>>> import numpy as np
>>> np.set_printoptions(precision=3, suppress=True, linewidth=120)
>>> mat = np.load("dump.npy")
>>> mat
array([[  2.519,  14.84 ,  -0.576, -11.735,   7.145,  -3.441],
       [  2.129,  16.084,  -0.221, -11.351,   8.737,  -2.723],
       [  1.866,  13.346,   0.881, -10.277,   9.36 ,  -1.437],
       [  2.219,  15.551,   0.062, -12.076,   5.853,  -2.43 ],
       [ -7.806,   2.686,  19.807, -14.447,  -3.571,  -9.282],
       [  2.225,  16.326,   0.729, -11.133,   8.927,  -1.725],
       [  4.284,   1.48 ,   5.685,  17.781,  -4.853,  -1.341],
       [  4.714,   2.937,   8.139,  18.993,  -2.932,  -1.28 ],
       [  6.189,   2.441,   7.143,  18.983,  -4.899,  -1.149],
       [  3.828,  15.523,  -0.627, -11.081,   7.183,  -2.758],
       [  4.594,   3.634,   7.52 ,  18.305,  -5.328,   0.32 ],
       [  3.733,   0.758,   6.467,  19.546,  -6.186,  -1.103],
       [ -8.323,   3.676,  21.361, -15.121,  -1.486,  -6.808],
       [  4.989,   2.022,   7.242,  19.381,  -4.646,  -1.578],
       [ -7.28 ,   5.951,  21.831, -16.15 ,  -1.148,  -8.205],
       [ -6.056,   3.639,  22.107, -14.457,  -1.058,  -6.998],
       [  5.322,   1.234,   6.137,  19.215,  -5.389,  -0.948],
       [  5.751,   1.457,   8.579,  19.521,  -4.425,  -0.035],
       [  5.249,   2.409,   7.764,  17.842,  -3.454,  -2.614],
       [ -7.274,   2.542,  20.797, -17.296,  -4.402,  -9.334]])
>>> x = np.array([-2, 3, -1, 0, 0, 3])
>>> rhs = mat @ x
>>> np.round(np.linalg.lstsq(mat, rhs)[0], 3) + 0
array([-2.,  3., -1.,  0.,  0.,  3.])
>>> np.round(np.linalg.pinv(mat) @ mat, 3) + 0
array([[1., 0., 0., 0., 0., 0.],
       [0., 1., 0., 0., 0., 0.],
       [0., 0., 1., 0., 0., 0.],
       [0., 0., 0., 1., 0., 0.],
       [0., 0., 0., 0., 1., 0.],
       [0., 0., 0., 0., 0., 1.]])
>>> rng = np.random.default_rng(282346)
>>> rhs = rhs + 0.3 * rng.normal(size=20)
>>> rhs
array([ 29.537,  35.703,  31.135,  35.245, -23.953,  38.702, -13.256, -12.899, -16.265,  31.272,  -4.432, -15.103,
       -14.599, -15.924, -14.008, -20.091, -15.433, -15.465, -19.104, -26.688])
>>> coef, *_ = np.linalg.lstsq(mat, rhs)
>>> coef.round()
array([-2.,  3., -1., -0., -0.,  3.])
>>> coef
array([-1.98 ,  3.049, -0.998, -0.03 , -0.113,  3.111])
>>> hat = mat @ np.linalg.solve(mat.T @ mat, mat.T)
>>> np.round(np.trace(hat), 3)
np.float64(6.0)
>>> hat @ mat[:, 5]
array([-3.441, -2.723, -1.437, -2.43 , -9.282, -1.725, -1.341, -1.28 , -1.149, -2.758,  0.32 , -1.103, -6.808, -1.578,
       -8.205, -6.998, -0.948, -0.035, -2.614, -9.334])
>>> np.allclose(hat @ hat, hat)
True
>>> X = np.load("sample5.npy")
>>> X
array([[1, 3, 2, 1, 0, 0],
       [3, 9, 6, 3, 0, 0],
       [2, 6, 4, 2, 0, 0],
       [1, 3, 2, 1, 0, 0],
       [0, 0, 0, 0, 0, 0],
       [0, 0, 0, 0, 0, 0]])
>>> # splits into 3 blocks
>>> r0 = np.array([3, -1, 0])
>>> np.polyval(r0, X[5])
array([0, 0, 0, 0, 0, 0])
>>> feats = np.loadtxt("layer13.csv", delimiter=",")
>>> feats
array([[-0.432,  0.063,  3.935, -0.568],
       [-1.08 , -3.314,  0.217,  1.951],
       [-3.672,  1.465, -0.355,  0.496],
       [ 1.08 ,  1.693,  0.583,  3.41 ]])
>>> O, evecs = np.linalg.qr(feats[:, :3])[0], np.linalg.qr(feats[:, 3:])[0]
>>> sig = np.linalg.svd(O.T @ evecs, compute_uv=False)
>>> (sig > 0.9).sum()
np.int64(0)
>>> sig.round(3) + 0
array([0.])
>>> arr = np.load("arr.npy")
>>> arr
array([[ 4,  4,  1,  1,  2,  4,  1,  3],
       [ 4,  4,  1,  1,  2,  4,  1,  3],
       [ 3,  3,  0,  0,  1,  3,  0,  2],
       [ 5,  5,  2,  2,  3,  5,  2,  4],
       [ 1,  1, -2, -2, -1,  1, -2,  0]])
>>> rank = np.linalg.matrix_rank(arr)
>>> rank
np.int64(2)
>>> N = np.linalg.svd(arr)[2][rank:].T
>>> N.shape
(8, 6)
>>> np.linalg.matrix_rank(arr.T @ arr), np.linalg.matrix_rank(arr @ arr.T)
(np.int64(2), np.int64(2))
>>> x = np.array([-4, -3, 3, 5, 3, -5, 0, -3])
>>> arr @ np.ones(8)
array([20., 20., 12., 28., -4.])
>>> np.einsum("ij,j->i", arr, x)
array([-43, -43, -39, -47, -31])
>>> arr * x
array([[-16, -12,   3,   5,   6, -20,   0,  -9],
       [-16, -12,   3,   5,   6, -20,   0,  -9],
       [-12,  -9,   0,   0,   3, -15,   0,  -6],
       [-20, -15,   6,  10,   9, -25,   0, -12],
       [ -4,  -3,  -6, -10,  -3,  -5,   0,   0]])
>>> U, sig, vt = np.linalg.svd(arr)
>>> evecs = vt[:(sig > 1e-8).sum()]
>>> x = arr[2] + -2 * arr[1] + rng.integers(2) * np.eye(8)[2]
>>> x
array([-5., -5., -2., -2., -3., -5., -2., -4.])
>>> np.allclose(evecs.T @ evecs @ x, x)
True
>>> cent = np.array([[0, 1, 2, 2], [3, 0, 2, 3]])
>>> F = np.repeat(cent, 12 // 2, axis=0)
>>> F = F + 0.05 * rng.normal(size=F.shape)
>>> F
array([[ 0.088,  0.986,  1.995,  2.013],
       [-0.009,  1.058,  1.995,  2.063],
       [-0.028,  1.024,  2.026,  2.049],
       [ 0.02 ,  1.018,  1.953,  1.985],
       [-0.06 ,  0.967,  1.989,  1.972],
       [-0.06 ,  0.909,  2.087,  1.967],
       [ 3.034,  0.048,  1.962,  2.986],
       [ 3.007, -0.062,  1.979,  2.95 ],
       [ 3.14 ,  0.053,  1.987,  3.017],
       [ 2.951,  0.067,  1.967,  3.036],
       [ 2.944, -0.139,  2.039,  3.029],
       [ 2.961,  0.091,  1.989,  2.978]])
>>> B = np.c_[F[:, :2] @ np.array([[4, 3], [1, 7]]), np.array([0, 0, 0, 0, 2, 0, 0, 2, 1, 1, 0, 2])]
>>> B
array([[ 1.339,  7.167,  0.   ],
       [ 1.024,  7.38 ,  0.   ],
       [ 0.913,  7.084,  0.   ],
       [ 1.099,  7.188,  0.   ],
       [ 0.726,  6.586,  2.   ],
       [ 0.67 ,  6.181,  0.   ],
       [12.184,  9.44 ,  0.   ],
       [11.966,  8.589,  2.   ],
       [12.613,  9.792,  1.   ],
       [11.872,  9.322,  1.   ],
       [11.635,  7.857,  0.   ],
       [11.934,  9.518,  2.   ]])
>>> np.round(np.linalg.norm(B - F @ np.linalg.lstsq(F, B)[0], axis=0), 3) + 0
array([0.   , 0.   , 2.673])
>>> np.linalg.norm(np.linalg.qr(F)[0].T @ B, axis=0) ** 2 / ((B ** 2).sum(axis=0) + 1e-12)
array([1.  , 1.  , 0.49])
>>> np.round(np.linalg.lstsq(F, B[:, 0])[0], 3) + 0
array([4., 1., 0., 0.])
>>> np.linalg.matrix_rank(B)
np.int64(3)
